In [1]: import numpy as np

In [2]: np.set_printoptions(precision=3, suppress=True, linewidth=200, sign=" ")

In [3]: rnd = lambda a: np.round(a, 3) + 0

In [4]: arr = np.load("case17.npy")

In [5]: arr
Out[5]: 
array([[ 0,  1, -1, -1,  0,  2],
       [ 2,  0,  0, -2,  1,  0],
       [ 2,  0,  2, -2,  2,  2],
       [ 0,  1, -2,  1,  1,  2],
       [-1,  1,  2, -1,  1,  0],
       [-1, -1,  1,  2,  1,  3],
       [ 1, -2,  2,  1,  2,  1],
       [-2,  1, -1,  1, -1,  2],
       [ 2,  0,  0, -2,  1,  0],
       [-3,  2,  1,  0,  0,  2],
       [ 0,  1,  1, -1,  1,  4],
       [ 0,  0,  0,  0,  0,  0],
       [ 1,  1,  4, -3,  3,  2],
       [ 3,  2,  2, -4,  5,  4],
       [ 0,  0,  0,  0,  0,  0],
       [-1,  1,  2, -1,  1,  0],
       [ 2,  0,  2, -2,  2,  2],
       [ 2, -1,  6, -2,  5,  3],
       [ 2,  1, -2, -1,  2,  2],
       [ 1, -2,  2,  1,  2,  1],
       [ 1, -2,  2,  1,  2,  1],
       [ 2, -1,  4, -2,  4,  1],
       [ 1, -2,  2,  1,  2,  1],
       [ 0,  0,  0,  0,  0,  0],
       [ 3, -2,  2, -1,  3,  1],
       [ 0,  0,  0,  0,  0,  0],
       [ 0,  0,  0,  0,  0,  0],
       [ 2,  0,  0, -2,  1,  0],
       [ 1, -2,  2,  1,  2,  1],
       [ 5, -2,  4, -3,  5,  3],
       [-1,  2,  0,  0,  2,  2],
       [ 2,  0,  2, -2,  2,  2],
       [-1,  2,  3, -2,  2,  4],
       [ 0,  0,  0,  0,  0,  0],
       [ 0,  0,  0,  0,  0,  0],
       [-1,  1,  2, -1,  1,  0],
       [-1,  2,  0,  0,  2,  2],
       [ 0,  0,  0,  0,  0,  0],
       [-1,  2,  1, -2,  1,  2],
       [ 0,  0,  5, -1,  4,  5],
       [ 2,  0,  2, -2,  2,  2],
       [ 1,  1,  2, -3,  2,  0]])

In [6]: gram = np.cov(arr, rowvar=False)

In [7]: rnd(np.linalg.eigvalsh(gram)[::-1])
Out[7]: array([ 6.702,  2.634,  2.006,  1.188,  0.285,  0.014])

In [8]: rnd(arr.std(axis=0))
Out[8]: array([ 1.513,  1.238,  1.708,  1.367,  1.45 ,  1.346])

In [9]: rnd(np.polyfit(arr[:, 5], arr[:, 3], 1))
Out[9]: array([-0.24 , -0.473])

In [10]: np.argsort(-arr.std(axis=0).round(6), kind="stable")
Out[10]: array([ 2,  0,  4,  3,  5,  1])

In [11]: np.argwhere(np.triu(np.abs(np.corrcoef(arr.T)) > 0.8, 1))
Out[11]: array([], shape=(0, 2), dtype=int64)

In [12]: np.median(arr, axis=0)
Out[12]: array([ 0. ,  0. ,  1.5, -1. ,  1.5,  1. ])

In [13]: x = np.array([6, -5, -9, -9, -7, -6])

In [14]: rhs = arr @ x

In [15]: rnd(np.linalg.lstsq(arr, rhs)[0])
Out[15]: array([ 6., -5., -9., -9., -7., -6.])

In [16]: rhs
Out[16]: 
array([  1,  23, -14, -15, -27, -53, -31, -22,  23, -49, -36,   0, -41, -33,   0, -27, -14, -72,   8, -31, -31, -35, -31,   0,  -8,   0,   0,  23, -31, -22, -42, -14, -63,   0,   0, -27, -42,   0,
       -26, -94, -14,  -4])

In [17]: rnd(np.linalg.solve(arr.T @ arr, arr.T @ rhs))
Out[17]: array([ 6., -5., -9., -9., -7., -6.])

In [18]: rng = np.random.default_rng(15)

In [19]: rhs = rhs + 0.05 * rng.normal(size=42)

In [20]: print(rnd(rhs))
[  0.928  22.953 -13.98  -15.026 -26.974 -52.96  -31.072 -21.949  22.97  -48.895 -35.964  -0.027 -40.99  -32.989   0.016 -26.93  -13.973 -71.917   8.032 -31.009 -31.076 -35.078 -30.99    0.035
  -7.928  -0.031   0.004  22.959 -31.021 -22.114 -41.963 -14.036 -63.004   0.022   0.017 -27.066 -41.924   0.038 -25.975 -94.033 -14.08   -4.082]

In [21]: beta, *_ = np.linalg.lstsq(arr, rhs)

In [22]: print(rnd(arr.T @ (rhs - arr @ beta)))
[ 0.  0.  0.  0.  0.  0.]

In [23]: [round(float(np.linalg.norm(np.linalg.solve(arr.T @ arr + lam * np.eye(6), arr.T @ rhs))), 2) for lam in (0, 1, 10, 100)]
Out[23]: [17.52, 16.61, 14.76, 8.88]

In [24]: Ac = arr - arr.mean(axis=0)

In [25]: vecs = np.linalg.svd(Ac)[2][:5]

In [26]: A2 = Ac - Ac @ vecs.T @ vecs

In [27]: rnd(np.linalg.norm(A2) / np.linalg.norm(Ac))
Out[27]: np.float64(0.033)

In [28]: rnd(A2.std(axis=0))
Out[28]: array([ 0.06 ,  0.067,  0.037,  0.055,  0.03 ,  0.005])

In [29]: rnd(np.diag(vecs.T @ vecs))
Out[29]: array([ 0.73 ,  0.671,  0.897,  0.773,  0.932,  0.998])

In [30]: rnd(np.cov(Ac @ vecs.T, rowvar=False))
Out[30]: 
array([[ 6.702,  0.   ,  0.   ,  0.   ,  0.   ],
       [ 0.   ,  2.634,  0.   ,  0.   ,  0.   ],
       [ 0.   ,  0.   ,  2.006,  0.   ,  0.   ],
       [ 0.   ,  0.   ,  0.   ,  1.188,  0.   ],
       [ 0.   ,  0.   ,  0.   ,  0.   ,  0.285]])

In [31]: W0 = np.array([[1, 6, 9, 8, 4, 2],
    ...:     [2, 8, 7, 6, 2, 9],
    ...:     [5, 3, 7, 1, 3, 2],
    ...:     [3, 7, 4, 8, 5, 7],
    ...:     [0, 9, 9, 7, 27, 5],
    ...:     [9, 9, 1, 9, 5, 22]])

In [32]: r0 = np.array([3, 5, 5, 5, 5, 0])

In [33]: A2 = W0 + np.outer(r0, np.eye(6)[3])

In [34]: print(np.linalg.matrix_rank(np.linalg.inv(A2) - np.linalg.inv(W0), tol=1e-8))
1

In [35]: left, s, VT = np.linalg.svd(W0, full_matrices=False)

In [36]: (s > 1e-8).sum()
Out[36]: np.int64(6)

In [37]: print(np.allclose(left * s @ VT, W0))
True

In [38]: rnd(left.T @ left)
Out[38]: 
array([[ 1.,  0.,  0.,  0.,  0.,  0.],
       [ 0.,  1.,  0.,  0.,  0.,  0.],
       [ 0.,  0.,  1.,  0.,  0.,  0.],
       [ 0.,  0.,  0.,  1.,  0.,  0.],
       [ 0.,  0.,  0.,  0.,  1.,  0.],
       [ 0.,  0.,  0.,  0.,  0.,  1.]])

In [39]: left.shape, s.shape, VT.shape
Out[39]: ((6, 6), (6,), (6, 6))

In [40]: rnd(s)
Out[40]: array([ 42.481,  22.016,  11.587,   5.762,   3.02 ,   1.042])

In [41]: m1 = np.load("a.npy")

In [42]: print(m1)
[[ 0.  1.  1.  3.  0.  1.  1.  3.]
 [ 1.  0.  0.  0.  0.  0.  0.  0.]
 [ 1.  0.  0.  0.  0.  0.  0.  0.]
 [ 3.  0.  0.  0.  0.  0.  0.  0.]
 [ 0.  0.  0.  0.  0.  0.  0.  0.]
 [ 1.  0.  0.  0.  0.  0.  0.  0.]
 [ 1.  0.  0.  0.  0.  0.  0.  0.]
 [ 3.  0.  0.  0.  0.  0.  0.  0.]]

In [43]: [round(float(np.linalg.det(m1[:i, :i])), 2) + 0 for i in range(1, 9)]
Out[43]: [0.0, -1.0, 0.0, 0.0, 0.0, 0.0, 0.0, 0.0]

In [44]: F = np.array([[3, -1, 1, 0, -5, -2],
    ...:     [-3, 2, 0, 0, 10, 1],
    ...:     [-1, 3, 3, -2, 15, 1],
    ...:     [-3, 2, 0, 2, 10, -2],
    ...:     [-3, -1, -3, 0, -5, -3],
    ...:     [1, 2, 1, -2, 10, 3],
    ...:     [-2, 2, 1, -1, 10, 3],
    ...:     [3, -1, -3, -2, -5, -2],
    ...:     [1, 0, -1, -1, 0, 2]])

In [45]: A2 = F[0, 0] * F[1:] - np.outer(F[1:, 0], F[0])

In [46]: A2
Out[46]: 
array([[  0,   3,   3,   0,  15,  -3],
       [  0,   8,  10,  -6,  40,   1],
       [  0,   3,   3,   6,  15, -12],
       [  0,  -6,  -6,   0, -30, -15],
       [  0,   7,   2,  -6,  35,  11],
       [  0,   4,   5,  -3,  20,   5],
       [  0,   0, -12,  -6,   0,   0],
       [  0,   1,  -4,  -3,   5,   8]])

In [47]: np.flatnonzero(~A2.round(6).any(axis=1))
Out[47]: array([], dtype=int64)

In [48]: rnd(F[:, 0] / F[0, 0])
Out[48]: array([ 1.   , -1.   , -0.333, -1.   , -1.   ,  0.333, -0.667,  1.   ,  0.333])

In [49]: np.abs(np.diag(np.linalg.qr(F)[1])) > 1e-9
Out[49]: array([ True,  True,  True,  True, False,  True])

In [50]: print(np.linalg.lstsq(F[:-1].T, F[-1])[2])
5

In [51]: rnd(np.trace(np.linalg.pinv(F) @ F))
Out[51]: np.float64(5.0)

In [52]: print(rnd(F @ np.linalg.pinv(F) @ F))
[[ 3. -1.  1.  0. -5. -2.]
 [-3.  2.  0.  0. 10.  1.]
 [-1.  3.  3. -2. 15.  1.]
 [-3.  2.  0.  2. 10. -2.]
 [-3. -1. -3.  0. -5. -3.]
 [ 1.  2.  1. -2. 10.  3.]
 [-2.  2.  1. -1. 10.  3.]
 [ 3. -1. -3. -2. -5. -2.]
 [ 1.  0. -1. -1.  0.  2.]]

In [53]: x = np.array([5, 5, 5, 0, 3, 5])

In [54]: h1 = np.maximum(F @ x, 0)

In [55]: print(np.flatnonzero(h1 > 1e-9))
[ 1  2  3  5  6  8]

In [56]: F * (h1 > 1e-9)[:, None]
Out[56]: 
array([[ 0,  0,  0,  0,  0,  0],
       [-3,  2,  0,  0, 10,  1],
       [-1,  3,  3, -2, 15,  1],
       [-3,  2,  0,  2, 10, -2],
       [ 0,  0,  0,  0,  0,  0],
       [ 1,  2,  1, -2, 10,  3],
       [-2,  2,  1, -1, 10,  3],
       [ 0,  0,  0,  0,  0,  0],
       [ 1,  0, -1, -1,  0,  2]])

In [57]: print(np.maximum(F @ (3 * x), 0))
[   0   90  225   45    0  195  150    0   30]

In [58]: F.T @ h1
Out[58]: array([-235,  545,  330, -310, 2725,  440])

In [59]: rnd(np.linalg.norm(F, 2) / np.linalg.norm(F))
Out[59]: np.float64(0.939)

In [60]: np.linalg.matrix_rank(F, rtol=0.1)
Out[60]: np.int64(4)

In [61]: np.linalg.cond(F) > 100
Out[61]: np.True_

In [62]: K = np.load("dump.npy")

In [63]: K
Out[63]: 
array([[ 0,  0,  2,  1,  1,  1,  0,  0,  2,  0,  2,  1],
       [ 0,  2,  2,  1,  0,  1,  1,  0,  2,  2,  0,  1],
       [ 0,  0,  2,  1,  1,  1,  1,  0,  2,  1,  0,  1],
       [ 0,  1,  1,  0,  2,  1,  1,  2,  0,  0,  1,  1],
       [ 2,  1,  0,  1,  1,  2,  0,  2,  1,  2,  0,  2],
       [ 1,  1,  0,  0,  2,  0,  1,  1,  2,  0,  1,  1],
       [ 0,  1,  0,  2,  0,  2,  1,  1,  1,  2,  1,  0],
       [ 0,  1,  1,  0,  0,  1,  0,  2,  2,  1,  1,  2],
       [ 0,  1,  2,  0,  1,  1,  1,  1,  1,  0,  0,  1],
       [ 0,  0,  0,  1,  0,  1,  2,  0,  1,  1,  1,  1]])

In [64]: K - K[0]
Out[64]: 
array([[ 0,  0,  0,  0,  0,  0,  0,  0,  0,  0,  0,  0],
       [ 0,  2,  0,  0, -1,  0,  1,  0,  0,  2, -2,  0],
       [ 0,  0,  0,  0,  0,  0,  1,  0,  0,  1, -2,  0],
       [ 0,  1, -1, -1,  1,  0,  1,  2, -2,  0, -1,  0],
       [ 2,  1, -2,  0,  0,  1,  0,  2, -1,  2, -2,  1],
       [ 1,  1, -2, -1,  1, -1,  1,  1,  0,  0, -1,  0],
       [ 0,  1, -2,  1, -1,  1,  1,  1, -1,  2, -1, -1],
       [ 0,  1, -1, -1, -1,  0,  0,  2,  0,  1, -1,  1],
       [ 0,  1,  0, -1,  0,  0,  1,  1, -1,  0, -2,  0],
       [ 0,  0, -2,  0, -1,  0,  2,  0, -1,  1, -1,  0]])

In [65]: np.abs(K).max()
Out[65]: np.int64(2)

In [66]: K.shape
Out[66]: (10, 12)

In [67]: np.unravel_index(np.abs(K).argmax(), K.shape)
Out[67]: (np.int64(0), np.int64(2))

In [68]: np.count_nonzero(K)
Out[68]: np.int64(79)

In [69]: rnd(np.linalg.norm(K))
Out[69]: np.float64(12.53)

In [70]: rnd(np.linalg.norm(K) ** 2 / np.linalg.norm(K, 2) ** 2)
Out[70]: np.float64(1.538)

In [71]: rnd(np.linalg.norm(K, 1)), rnd(np.linalg.norm(K, np.inf))
Out[71]: (np.float64(14.0), np.float64(14.0))

In [72]: K[0] @ K[8]
Out[72]: np.int64(9)

In [73]: rnd(np.linalg.norm(K, axis=0))
Out[73]: array([ 2.236,  3.162,  4.243,  3.   ,  3.464,  3.873,  3.162,  3.873,  4.899,  3.873,  3.   ,  3.873])

In [74]: np.linalg.norm(K, axis=1).argmax()
Out[74]: np.int64(4)

In [75]: print(rnd(np.linalg.norm(K, 2)))
10.104

In [76]: A2 = np.array([[1, 1], [1, -1]])

In [77]: feats = np.kron(A2, np.kron(A2, A2))[rng.permutation(8)][:10]

In [78]: feats
Out[78]: 
array([[ 1, -1, -1,  1,  1, -1, -1,  1],
       [ 1,  1,  1,  1,  1,  1,  1,  1],
       [ 1, -1,  1, -1,  1, -1,  1, -1],
       [ 1, -1, -1,  1, -1,  1,  1, -1],
       [ 1,  1, -1, -1,  1,  1, -1, -1],
       [ 1,  1, -1, -1, -1, -1,  1,  1],
       [ 1, -1,  1, -1, -1,  1, -1,  1],
       [ 1,  1,  1,  1, -1, -1, -1, -1]])

In [79]: r0 = np.array([3, 3, 0])

In [80]: np.array([np.convolve(row, r0, "same") for row in feats])
Out[80]: 
array([[ 0, -6,  0,  6,  0, -6,  0,  3],
       [ 6,  6,  6,  6,  6,  6,  6,  3],
       [ 0,  0,  0,  0,  0,  0,  0, -3],
       [ 0, -6,  0,  0,  0,  6,  0, -3],
       [ 6,  0, -6,  0,  6,  0, -6, -3],
       [ 6,  0, -6, -6, -6,  0,  6,  3],
       [ 0,  0,  0, -6,  0,  0,  0,  3],
       [ 6,  6,  6,  0, -6, -6, -6, -3]])

In [81]: np.polyval(r0, feats[2])
Out[81]: array([ 6,  0,  6,  0,  6,  0,  6,  0])

In [82]: np.convolve(feats[2], r0)
Out[82]: array([ 3,  0,  0,  0,  0,  0,  0,  0, -3,  0])

In [83]: print(np.correlate(feats[2], feats[4], "full"))
[-1  0  1  0 -1  0  1  0  1  0 -1  0  1  0 -1]

In [84]: r0 = np.array([-2, 1, 2, 1, 0, 1, -1, 1])

In [85]: A2 = feats + np.outer(r0, np.eye(8)[1])

In [86]: np.linalg.matrix_rank(A2 - feats)
Out[86]: np.int64(1)

In [87]: np.linalg.matrix_rank(np.linalg.inv(A2) - np.linalg.inv(feats), tol=1e-8)
Out[87]: np.int64(1)

In [88]: A2
Out[88]: 
array([[ 1., -3., -1.,  1.,  1., -1., -1.,  1.],
       [ 1.,  2.,  1.,  1.,  1.,  1.,  1.,  1.],
       [ 1.,  1.,  1., -1.,  1., -1.,  1., -1.],
       [ 1.,  0., -1.,  1., -1.,  1.,  1., -1.],
       [ 1.,  1., -1., -1.,  1.,  1., -1., -1.],
       [ 1.,  2., -1., -1., -1., -1.,  1.,  1.],
       [ 1., -2.,  1., -1., -1.,  1., -1.,  1.],
       [ 1.,  2.,  1.,  1., -1., -1., -1., -1.]])
